% python3 -q
>>> import numpy as np
>>> import numpy.linalg as la
>>> np.set_printoptions(precision=1, suppress=True, linewidth=160)
>>> O, _ = la.qr(np.array([[-0.4, 0.3, 0.8, 0.5],
...     [-0.6, -1.6, -0.8, 0.3],
...     [-0.2, -0.4, 1.5, 0.8],
...     [0.0, 0.9, 0.5, -0.3]]))
>>> M = 3 * O
>>> M.round(1) + 0
array([[-1.6,  2. ,  0. , -1.6],
       [-2.4, -1.3,  0.9,  0.9],
       [-0.8, -0.1, -2.8,  0.5],
       [ 0. ,  1.9,  0.3,  2.3]])
>>> M2 = la.inv(M)
>>> round(float(la.cond(M)), 1)
1.0
>>> np.round(M @ M2, 1) + 0
array([[1., 0., 0., 0.],
       [0., 1., 0., 0.],
       [0., 0., 1., 0.],
       [0., 0., 0., 1.]])
>>> P = np.triu(np.array([[2, 0, 3, 1], [2, 0, 2, 2], [3, 2, 0, 0], [3, 0, 3, 2]]), 1) + np.eye(4)
>>> M2 = P @ M @ la.inv(P)
>>> P @ M - M @ P
array([[-2.4,  1.4, -7.3,  1.6],
       [-1.6,  3.4,  4.8, 10.7],
       [ 0. ,  0. ,  2.7,  1.1],
       [ 0. ,  0. , -3.7, -3.7]])
>>> round(np.trace(M2), 1), np.round(np.trace(M), 1)
(np.float64(-3.4), np.float64(-3.4))
>>> np.round(la.det(M2), 1)
np.float64(-81.0)
>>> x0 = np.array([8, 3, 6, 0])
>>> target = M @ x0
>>> target
array([ -6.6, -17.6, -23.9,   7.6])
>>> la.solve(M.T, M[3])
array([ 0., -0., -0.,  1.])
>>> np.round(la.solve(M, target), 1) + 0
array([8., 3., 6., 0.])
>>> la.solve(M, target + M[:, 3])
array([8., 3., 6., 1.])
>>> np.round(la.solve(M, M[:, 1]), 1) + 0
array([0., 1., 0., 0.])
